$ python -q
>>> import numpy as np
>>> from numpy import linalg as LA
>>> np.set_printoptions(suppress=True, linewidth=100)
>>> q, _ = LA.qr(np.array([[-2.1, -0.9, 1.4, 1.4, 0.0, -1.5, -0.4, -1.6],
...     [0.1, 0.5, -0.1, 0.5, 0.7, 0.2, 0.3, 0.2],
...     [0.5, -0.5, 0.5, -1.4, -0.5, 0.2, -1.3, 0.7],
...     [-1.0, -1.5, -0.6, -0.9, 0.0, 0.3, 0.7, 2.1],
...     [0.5, -0.6, -0.4, 0.5, 1.4, -1.1, -0.1, -0.6],
...     [-0.7, -0.6, 0.8, -0.7, -0.7, -1.6, 0.4, 2.0],
...     [-0.3, 0.9, 0.3, -1.9, -0.2, 0.0, -1.1, -1.1],
...     [-0.5, -1.0, -1.2, 1.1, 1.1, 0.1, 0.0, -0.5],
...     [0.0, 1.1, 0.9, -0.8, -1.7, 0.0, 0.7, -0.9]]))
>>> K = q @ q.T
>>> K.round(1) + 0
array([[ 1. ,  0. ,  0. ,  0. ,  0. ,  0. ,  0. ,  0. ,  0. ],
       [ 0. ,  0.7, -0.2,  0. ,  0. , -0.1,  0. , -0.3, -0.2],
       [ 0. , -0.2,  0.8,  0. ,  0. , -0.1,  0. , -0.2, -0.2],
       [ 0. ,  0. ,  0. ,  1. ,  0. ,  0. ,  0. ,  0. ,  0. ],
       [ 0. ,  0. ,  0. ,  0. ,  1. ,  0. ,  0. ,  0. ,  0. ],
       [ 0. , -0.1, -0.1,  0. ,  0. ,  1. ,  0. , -0.1, -0.1],
       [ 0. ,  0. ,  0. ,  0. ,  0. ,  0. ,  1. ,  0. ,  0. ],
       [ 0. , -0.3, -0.2,  0. ,  0. , -0.1,  0. ,  0.7, -0.2],
       [ 0. , -0.2, -0.2,  0. ,  0. , -0.1,  0. , -0.2,  0.8]])
>>> np.round(K @ LA.pinv(K) @ K, 1) + 0
array([[ 1. ,  0. ,  0. ,  0. ,  0. ,  0. ,  0. ,  0. ,  0. ],
       [ 0. ,  0.7, -0.2,  0. ,  0. , -0.1,  0. , -0.3, -0.2],
       [ 0. , -0.2,  0.8,  0. ,  0. , -0.1,  0. , -0.2, -0.2],
       [ 0. ,  0. ,  0. ,  1. ,  0. ,  0. ,  0. ,  0. ,  0. ],
       [ 0. ,  0. ,  0. ,  0. ,  1. ,  0. ,  0. ,  0. ,  0. ],
       [ 0. , -0.1, -0.1,  0. ,  0. ,  1. ,  0. , -0.1, -0.1],
       [ 0. ,  0. ,  0. ,  0. ,  0. ,  0. ,  1. ,  0. ,  0. ],
       [ 0. , -0.3, -0.2,  0. ,  0. , -0.1,  0. ,  0.7, -0.2],
       [ 0. , -0.2, -0.2,  0. ,  0. , -0.1,  0. , -0.2,  0.8]])
>>> ev, V = LA.eigh(K)
>>> round(float(ev.sum()), 1), round(float(np.trace(K)), 1)
(8.0, 8.0)
>>> ev.round(1) + 0
array([0., 1., 1., 1., 1., 1., 1., 1., 1.])
>>> np.round(V.T @ K @ V, 1) + 0
array([[0., 0., 0., 0., 0., 0., 0., 0., 0.],
       [0., 1., 0., 0., 0., 0., 0., 0., 0.],
       [0., 0., 1., 0., 0., 0., 0., 0., 0.],
       [0., 0., 0., 1., 0., 0., 0., 0., 0.],
       [0., 0., 0., 0., 1., 0., 0., 0., 0.],
       [0., 0., 0., 0., 0., 1., 0., 0., 0.],
       [0., 0., 0., 0., 0., 0., 1., 0., 0.],
       [0., 0., 0., 0., 0., 0., 0., 1., 0.],
       [0., 0., 0., 0., 0., 0., 0., 0., 1.]])
>>> ev, V = LA.eigh(K)
>>> x0 = np.array([1, 0, 1, 2, 0, 0, 1, 2, 1])
>>> np.round(V * np.maximum(ev, 0) @ V.T, 1) + 0
array([[ 1. ,  0. ,  0. ,  0. ,  0. ,  0. ,  0. ,  0. ,  0. ],
       [ 0. ,  0.7, -0.2,  0. ,  0. , -0.1,  0. , -0.3, -0.2],
       [ 0. , -0.2,  0.8,  0. ,  0. , -0.1,  0. , -0.2, -0.2],
       [ 0. ,  0. ,  0. ,  1. ,  0. ,  0. ,  0. ,  0. ,  0. ],
       [ 0. ,  0. ,  0. ,  0. ,  1. ,  0. ,  0. ,  0. ,  0. ],
       [ 0. , -0.1, -0.1,  0. ,  0. ,  1. ,  0. , -0.1, -0.1],
       [ 0. ,  0. ,  0. ,  0. ,  0. ,  0. ,  1. ,  0. ,  0. ],
       [ 0. , -0.3, -0.2,  0. ,  0. , -0.1,  0. ,  0.7, -0.2],
       [ 0. , -0.2, -0.2,  0. ,  0. , -0.1,  0. , -0.2,  0.8]])
>>> round(float(x0 @ K @ x0 / (x0 @ x0)), 1), round(ev[0], 1), round(ev[-1], 1)
(0.8, np.float64(-0.0), np.float64(1.0))
>>> round(float(x0 @ K @ x0), 1)
9.2
>>> np.round(np.abs(K).sum(axis=1).max(), 1), round(np.abs(ev).max(), 1)
(np.float64(1.6), np.float64(1.0))
>>> rng = np.random.default_rng(6199)
>>> W0 = np.eye(9, dtype=int)[rng.permutation(9)]
>>> W0
array([[0, 0, 0, 0, 0, 0, 1, 0, 0],
       [0, 0, 0, 0, 1, 0, 0, 0, 0],
       [0, 1, 0, 0, 0, 0, 0, 0, 0],
       [0, 0, 0, 0, 0, 0, 0, 0, 1],
       [0, 0, 0, 1, 0, 0, 0, 0, 0],
       [0, 0, 1, 0, 0, 0, 0, 0, 0],
       [0, 0, 0, 0, 0, 1, 0, 0, 0],
       [1, 0, 0, 0, 0, 0, 0, 0, 0],
       [0, 0, 0, 0, 0, 0, 0, 1, 0]])
>>> x0 = np.array([1, 1, 1, 1, 1, 2, 2, 1, 0])
>>> np.round(np.abs(LA.eigvals(W0)), 1)
array([1., 1., 1., 1., 1., 1., 1., 1., 1.])
>>> [p for p in range(1, 25) if np.allclose(LA.matrix_power(W0, p), np.eye(9))]
[9, 18]
>>> round(float(LA.norm(x0)), 1), np.round(LA.norm(W0 @ x0), 1)
(3.7, np.float64(3.7))
>>> W0[:, 6] @ W0[:, 3]
np.int64(0)
>>> np.round(LA.pinv(W0), 1)
array([[0., 0., 0., 0., 0., 0., 0., 1., 0.],
       [0., 0., 1., 0., 0., 0., 0., 0., 0.],
       [0., 0., 0., 0., 0., 1., 0., 0., 0.],
       [0., 0., 0., 0., 1., 0., 0., 0., 0.],
       [0., 1., 0., 0., 0., 0., 0., 0., 0.],
       [0., 0., 0., 0., 0., 0., 1., 0., 0.],
       [1., 0., 0., 0., 0., 0., 0., 0., 0.],
       [0., 0., 0., 0., 0., 0., 0., 0., 1.],
       [0., 0., 0., 1., 0., 0., 0., 0., 0.]])
>>> W0 @ W0.T
array([[1, 0, 0, 0, 0, 0, 0, 0, 0],
       [0, 1, 0, 0, 0, 0, 0, 0, 0],
       [0, 0, 1, 0, 0, 0, 0, 0, 0],
       [0, 0, 0, 1, 0, 0, 0, 0, 0],
       [0, 0, 0, 0, 1, 0, 0, 0, 0],
       [0, 0, 0, 0, 0, 1, 0, 0, 0],
       [0, 0, 0, 0, 0, 0, 1, 0, 0],
       [0, 0, 0, 0, 0, 0, 0, 1, 0],
       [0, 0, 0, 0, 0, 0, 0, 0, 1]])
>>> W0.T @ W0
array([[1, 0, 0, 0, 0, 0, 0, 0, 0],
       [0, 1, 0, 0, 0, 0, 0, 0, 0],
       [0, 0, 1, 0, 0, 0, 0, 0, 0],
       [0, 0, 0, 1, 0, 0, 0, 0, 0],
       [0, 0, 0, 0, 1, 0, 0, 0, 0],
       [0, 0, 0, 0, 0, 1, 0, 0, 0],
       [0, 0, 0, 0, 0, 0, 1, 0, 0],
       [0, 0, 0, 0, 0, 0, 0, 1, 0],
       [0, 0, 0, 0, 0, 0, 0, 0, 1]])
>>> def softmax(z):
...     e = np.exp(z - z.max(axis=-1, keepdims=True))
...     return e / e.sum(axis=-1, keepdims=True)
... 
>>> np.round(softmax(W0[5]), 1)
array([0.1, 0.1, 0.3, 0.1, 0.1, 0.1, 0.1, 0.1, 0.1])
>>> np.round(softmax(W0).sum(axis=1), 1)
array([1., 1., 1., 1., 1., 1., 1., 1., 1.])
>>> att = W0 @ W0.T / np.sqrt(9)
>>> softmax(att).round(6).argmax(axis=1)
array([0, 1, 2, 3, 4, 5, 6, 7, 8])
>>> x0 = np.array([-1, 3, 2, 1, -1, -3, 0, 1, -1])
>>> rhs = W0 @ x0
>>> rhs
array([ 0, -1,  3, -1,  1,  2, -3, -1,  1])
>>> np.round(LA.solve(W0, rhs + W0[:, 6]), 1)
array([-1.,  3.,  2.,  1., -1., -3.,  1.,  1., -1.])
>>> np.round(LA.solve(W0, 3 * rhs), 1)
array([-3.,  9.,  6.,  3., -3., -9.,  0.,  3., -3.])
>>> t = rng.uniform(0, 2 * np.pi, 21)
>>> q, _ = LA.qr(np.array([[-0.2, 0.0],
...     [0.3, -0.8],
...     [2.2, 1.5],
...     [-1.6, -0.9],
...     [-0.3, -0.8],
...     [-0.2, 0.3],
...     [0.2, -1.6],
...     [1.6, 0.3],
...     [-1.5, -0.5],
...     [-1.1, 1.7]]))
>>> arr = 5 * np.c_[np.cos(t), np.sin(t)] @ q.T
>>> arr.round(1) + 0
array([[ 0.1,  1. , -2.9,  1.9,  1.2, -0.3,  2.1, -1.1,  1.3, -1.8],
       [-0.3,  1.2,  1.4, -1.2,  0.4, -0.6,  1.9,  1.8, -1.5, -3.2],
       [ 0.3, -1. , -2. ,  1.6, -0.1,  0.5, -1.4, -2. ,  1.8,  2.8],
       [ 0.1, -1.5,  0.9, -0.3, -1.1,  0.6, -2.7, -0.7,  0.3,  3.5],
       [ 0.3, -0.9, -2.1,  1.7, -0.1,  0.5, -1.3, -2.1,  1.8,  2.7],
       [ 0.2,  0.2, -3.3,  2.3,  0.8,  0. ,  0.7, -1.9,  1.9,  0.2],
       [-0.1,  1.4, -1.5,  0.8,  1.2, -0.6,  2.7,  0.2,  0.2, -3.3],
       [-0.2,  1.5, -0.2, -0.2,  0.9, -0.6,  2.6,  1.1, -0.7, -3.6],
       [ 0.3, -1.1, -1.6,  1.4, -0.3,  0.5, -1.7, -1.9,  1.6,  3.1],
       [ 0. , -1.2,  2.6, -1.6, -1.2,  0.4, -2.4,  0.7, -1. ,  2.4],
       [-0.1,  1.5, -1.4,  0.7,  1.2, -0.6,  2.7,  0.3,  0.1, -3.3],
       [-0.2,  1.5, -0.3, -0.1,  1. , -0.6,  2.6,  1. , -0.6, -3.6],
       [-0.2,  1.3,  0.9, -0.9,  0.6, -0.6,  2.2,  1.6, -1.2, -3.4],
       [ 0.3, -1.2, -1.5,  1.3, -0.4,  0.6, -1.8, -1.9,  1.5,  3.2],
       [-0.2,  0. ,  3.3, -2.3, -0.7, -0.1, -0.5,  2. , -2. , -0.5],
       [-0.3,  1.3,  1. , -0.9,  0.6, -0.6,  2.2,  1.6, -1.3, -3.4],
       [-0.1,  1.5, -1.2,  0.5,  1.1, -0.6,  2.7,  0.5, -0.1, -3.4],
       [-0.3,  0.8,  2.4, -1.8,  0. , -0.4,  1.1,  2.1, -1.9, -2.4],
       [-0.3,  0.6,  2.7, -2. , -0.2, -0.4,  0.7,  2.2, -2. , -2. ],
       [ 0.1,  0.7, -3.2,  2.1,  1.1, -0.2,  1.6, -1.4,  1.6, -1.1],
       [-0.1, -0.6,  3.2, -2.1, -1.1,  0.2, -1.6,  1.5, -1.6,  1. ]])
>>> dist = LA.norm(arr[:, None] - arr[None], axis=-1)
>>> (dist + 1e9 * np.eye(21)).round(6).argmin(axis=1)
array([19, 15,  4,  9,  2, 19, 10, 11, 13, 20,  6,  7, 15,  8, 20, 12, 10, 18, 17,  0, 14])
>>> np.flatnonzero(dist[1] < dist.mean() / 2)
array([ 1,  7, 11, 12, 15, 17, 18])
>>> dist.mean(axis=1).argmax()
np.int64(3)
>>> dist[1].round(1)
array([ 6.8,  0. ,  9.9,  9.4,  9.9,  8.6,  4.3,  2.4, 10. ,  7.9,  4.1,  2.6,  0.8, 10. ,  4.7,
        0.7,  3.8,  1.8,  2.5,  7.6,  6.4])
>>> np.round(LA.norm(arr - arr.mean(axis=0), axis=1), 1)
array([4.4, 4.2, 5.8, 6.1, 5.7, 5. , 3.9, 3.9, 5.9, 5.9, 3.9, 3.9, 4.1, 5.9, 5.2, 4.1, 3.9, 4.5,
       4.6, 4.6, 5.6])
>>> LA.matrix_rank(dist ** 2)
np.int64(3)
>>> dist[:5, :5].round(1)
array([[0. , 6.8, 6.5, 9.2, 6.3],
       [6.8, 0. , 9.9, 9.4, 9.9],
       [6.5, 9.9, 0. , 4.5, 0.2],
       [9.2, 9.4, 4.5, 0. , 4.6],
       [6.3, 9.9, 0.2, 4.6, 0. ]])
>>> np.round(LA.norm(arr, axis=1), 1)
array([5., 5., 5., 5., 5., 5., 5., 5., 5., 5., 5., 5., 5., 5., 5., 5., 5., 5., 5., 5., 5.])
>>> dist[1].round(6).argsort(kind="stable")[:4]
array([ 1, 15, 12, 17])
>>> np.round(np.trace(LA.pinv(arr) @ arr), 1)
np.float64(2.0)
>>> LA.lstsq(arr[:-1].T, arr[-1])[2]
np.int32(2)
>>> np.unique(arr.round(6), axis=0).shape
(21, 10)
>>> feats = np.load("mat.npy")
>>> feats
array([[-3.9, -5. ,  4. , -5. , -1. ,  1. , -4. ,  1. ],
       [-4. ,  3.1,  4. ,  4. ,  5. ,  2. ,  1. ,  0. ],
       [ 4. ,  2. , -4.9, -1. , -3. ,  0. , -3. ,  2. ],
       [ 5. , -5. ,  5. ,  0.1,  2. , -2. ,  5. , -3. ],
       [-2. ,  2. , -4. , -3. ,  2.1, -2. ,  2. ,  5. ],
       [-3. ,  3. , -3. ,  4. ,  3. ,  0.1,  3. ,  4. ],
       [ 5. , -3. , -1. , -3. , -2. , -1. ,  0.1, -3. ],
       [-4. , -5. ,  4. , -5. , -1. ,  1. , -4. ,  1.1]])
>>> z = rng.permutation(8)
>>> z
array([4, 6, 5, 1, 7, 0, 3, 2])
>>> B = feats[z][:, z]
>>> np.round(np.sort(np.abs(LA.eigvals(B))), 1)
array([ 0.1,  1.2,  1.2,  1.5,  4.8,  9. ,  9. , 12.7])
>>> np.trace(B)
np.float64(-2.2)
>>> np.allclose(B, feats)
False
>>> C2 = feats.T @ feats
>>> np.allclose(C2, C2.T)
True
>>> LA.matrix_rank(C2)
np.int64(8)
>>> np.round(LA.eigvalsh(C2)[::-1], 1) + 0
array([262.4, 182.5, 161.5,  57.3,   7.3,   6.2,   1.3,   0. ])
>>> round(float(np.trace(C2)), 1), round(float((feats ** 2).sum()), 1)
(678.5, 678.5)
>>> B = feats / LA.norm(feats, axis=1, keepdims=True)
>>> C2 = B @ B.T
>>> round(float(np.degrees(np.arccos(np.clip(C2[6, 1], -1, 1)))), 1)
143.4
>>> np.round(LA.norm(B, axis=1), 1)
array([1., 1., 1., 1., 1., 1., 1., 1.])
>>> (C2 - 2 * np.eye(8)).round(6).argmax(axis=1)
array([7, 5, 6, 6, 5, 4, 3, 0])
>>> np.argwhere(np.triu(np.abs(C2) > 0.95, 1))
array([[0, 7]])
>>> x0 = np.array([-2, 1, -3, 2, 1, -2, 2, -2])
>>> (feats @ x0).argmax()
np.int64(5)
>>> np.round(feats @ (2 * x0), 1)
array([-64.4,  20.2, -12.6, -15.6,  24.2,  53.6, -19.6, -64.4])
>>> np.round(np.einsum("ij,j->i", feats, x0), 1)
array([-32.2,  10.1,  -6.3,  -7.8,  12.1,  26.8,  -9.8, -32.2])
>>> np.round(feats * x0, 1)
array([[  7.8,  -5. , -12. , -10. ,  -1. ,  -2. ,  -8. ,  -2. ],
       [  8. ,   3.1, -12. ,   8. ,   5. ,  -4. ,   2. ,  -0. ],
       [ -8. ,   2. ,  14.7,  -2. ,  -3. ,  -0. ,  -6. ,  -4. ],
       [-10. ,  -5. , -15. ,   0.2,   2. ,   4. ,  10. ,   6. ],
       [  4. ,   2. ,  12. ,  -6. ,   2.1,   4. ,   4. , -10. ],
       [  6. ,   3. ,   9. ,   8. ,   3. ,  -0.2,   6. ,  -8. ],
       [-10. ,  -3. ,   3. ,  -6. ,  -2. ,   2. ,   0.2,   6. ],
       [  8. ,  -5. , -12. , -10. ,  -1. ,  -2. ,  -8. ,  -2.2]])
>>> np.round(feats @ x0, 1)
array([-32.2,  10.1,  -6.3,  -7.8,  12.1,  26.8,  -9.8, -32.2])
>>> feats @ np.eye(8)[5]
array([ 1. ,  2. ,  0. , -2. , -2. ,  0.1, -1. ,  1. ])
>>> mat = np.arange(99).reshape(9, 11) + 3
>>> mat
array([[  3,   4,   5,   6,   7,   8,   9,  10,  11,  12,  13],
       [ 14,  15,  16,  17,  18,  19,  20,  21,  22,  23,  24],
       [ 25,  26,  27,  28,  29,  30,  31,  32,  33,  34,  35],
       [ 36,  37,  38,  39,  40,  41,  42,  43,  44,  45,  46],
       [ 47,  48,  49,  50,  51,  52,  53,  54,  55,  56,  57],
       [ 58,  59,  60,  61,  62,  63,  64,  65,  66,  67,  68],
       [ 69,  70,  71,  72,  73,  74,  75,  76,  77,  78,  79],
       [ 80,  81,  82,  83,  84,  85,  86,  87,  88,  89,  90],
       [ 91,  92,  93,  94,  95,  96,  97,  98,  99, 100, 101]])
>>> W1 = np.array([[0, 2, 0],
...     [1, 2, 1],
...     [1, 0, 0],
...     [0, 0, 1],
...     [0, 0, 0],
...     [2, 2, 2],
...     [2, 0, 2],
...     [0, 1, 1],
...     [1, 0, 2],
...     [0, 0, 1],
...     [1, 1, 2]])
>>> coef = np.array([3, 5, 1])
>>> H = np.maximum(mat @ W1 + coef, 0)
>>> (H > 0).astype(int)
array([[1, 1, 1],
       [1, 1, 1],
       [1, 1, 1],
       [1, 1, 1],
       [1, 1, 1],
       [1, 1, 1],
       [1, 1, 1],
       [1, 1, 1],
       [1, 1, 1]])
>>> cent = np.array([[-2, -1, 1], [-2, 0, -1], [-3, 3, 2]])
>>> H @ cent
array([[ -601,   275,   242],
       [-1349,   583,   506],
       [-2097,   891,   770],
       [-2845,  1199,  1034],
       [-3593,  1507,  1298],
       [-4341,  1815,  1562],
       [-5089,  2123,  1826],
       [-5837,  2431,  2090],
       [-6585,  2739,  2354]])
>>> W1 @ cent
array([[ -4,   0,  -2],
       [ -9,   2,   1],
       [ -2,  -1,   1],
       [ -3,   3,   2],
       [  0,   0,   0],
       [-14,   4,   4],
       [-10,   4,   6],
       [ -5,   3,   1],
       [ -8,   5,   5],
       [ -3,   3,   2],
       [-10,   5,   4]])
